$ python3 -q
>>> import numpy as np
>>> from numpy import linalg as LA
>>> np.set_printoptions(precision=4, suppress=True, linewidth=100)
>>> def rnd(a):
...     return np.round(a, 4) + 0
... 
>>> feats = np.load("x.npy")
>>> feats
array([[ 0,  0,  0,  0,  0,  0,  0,  0],
       [ 4, -4, -3,  0, -1, -1, -5,  0],
       [ 3,  1, -4,  3,  3,  0,  0, -2],
       [ 1,  3,  2, -3,  1,  0,  3,  2],
       [ 0, -2,  2,  0, -3, -1, -2, -2],
       [ 0, -2,  2,  0, -3, -1, -2, -2],
       [ 0, -2,  2,  0, -3, -1, -2, -2],
       [ 1,  2,  3, -3, -1,  2,  4, -3],
       [ 1,  3,  3, -2, -3,  3,  2, -7],
       [ 2,  6, -2, -5, -2, -1, -1, -2],
       [ 3,  6, -1, -6,  1,  2,  0,  2],
       [ 1,  0, -1, -6,  0, -1,  4,  3],
       [ 2,  3, -3, -3,  0,  2, -3,  0],
       [ 3, -1, -4, -2, -3, -5,  1, -5],
       [ 0, -4, -2, -3, -3,  1,  2, -4],
       [ 1, -1,  0, -6, -2,  1,  5, -2],
       [ 5,  7, -6, -2,  1, -1, -1, -4],
       [ 4, -4, -3,  0, -1, -1, -5,  0],
       [ 1,  3,  2, -3,  1,  0,  3,  2],
       [ 0,  3,  1, -2, -2, -3,  2, -2],
       [ 0, -2, -4, -3,  0,  2,  4, -2],
       [ 0, -2,  2,  0, -3, -1, -2, -2],
       [ 3,  1, -4,  3,  3,  0,  0, -2],
       [ 3, -2, -1,  3, -1, -4, -5, -1],
       [ 3,  0, -5, -2, -1, -7,  0,  0],
       [ 0,  0, -2, -5, -3, -4,  3, -1],
       [ 0,  0,  0,  0,  0,  0,  0,  0],
       [ 0,  0,  0,  0,  0,  0,  0,  0]])
>>> dist = LA.norm(feats[:, None] - feats[None], axis=-1)
>>> dist.mean(axis=1).argmax()
np.int64(16)
>>> np.flatnonzero(dist[8] < dist.mean() / 2)
array([8])
>>> dist[8].round(6).argsort(kind="stable")[:4]
array([ 8,  7, 19, 15])
>>> rnd(dist[:5, :5])
array([[ 0.    ,  8.2462,  6.9282,  6.0828,  5.099 ],
       [ 8.2462,  0.    ,  9.0554, 12.8452,  7.874 ],
       [ 6.9282,  9.0554,  0.    , 10.4403, 10.198 ],
       [ 6.0828, 12.8452, 10.4403,  0.    ,  9.6437],
       [ 5.099 ,  7.874 , 10.198 ,  9.6437,  0.    ]])
>>> vec = np.array([-1, 6, -6, -3, -4, 2, -3, 7])
>>> y = feats @ vec
>>> rnd(LA.pinv(feats) @ feats)
array([[1., 0., 0., 0., 0., 0., 0., 0.],
       [0., 1., 0., 0., 0., 0., 0., 0.],
       [0., 0., 1., 0., 0., 0., 0., 0.],
       [0., 0., 0., 1., 0., 0., 0., 0.],
       [0., 0., 0., 0., 1., 0., 0., 0.],
       [0., 0., 0., 0., 0., 1., 0., 0.],
       [0., 0., 0., 0., 0., 0., 1., 0.],
       [0., 0., 0., 0., 0., 0., 0., 1.]])
>>> y
array([  0,   7,  -8,  15, -22, -22, -22, -23, -32,  56,  71,  30,  56, -15, -23,  -8,  48,   7,
        15,   0,  -1, -22,  -8, -14,  23,  15,   0,   0])
>>> rng = np.random.default_rng(240)
>>> y = y + 0.02 * rng.normal(size=28)
>>> rnd(y)
array([  0.0077,   6.9972,  -7.9785,  14.9883, -22.0036, -22.0138, -21.9561, -23.0238, -31.979 ,
        55.9671,  71.0125,  29.978 ,  56.0089, -15.0121, -22.9747,  -7.997 ,  48.0049,   7.0048,
        14.9989,  -0.0032,  -1.0125, -21.9881,  -7.9913, -14.0101,  22.9884,  14.9716,   0.0086,
         0.0356])
>>> b, *_ = LA.lstsq(feats, y)
>>> b.round()
array([-1.,  6., -6., -3., -4.,  2., -3.,  7.])
>>> rnd(feats.T @ (y - feats @ b))
array([0., 0., 0., 0., 0., 0., 0., 0.])
>>> [round(float(LA.norm(LA.solve(feats.T @ feats + lam * np.eye(8), feats.T @ y))), 2) for lam in (0, 1, 10, 100)]
[12.64, 11.22, 10.06, 6.31]
>>> print(rnd(LA.norm(y - feats @ b)))
0.0815
>>> rnd(b)
array([-1.0053,  5.9955, -5.9953, -3.0086, -3.9822,  1.9976, -3.0076,  6.9892])
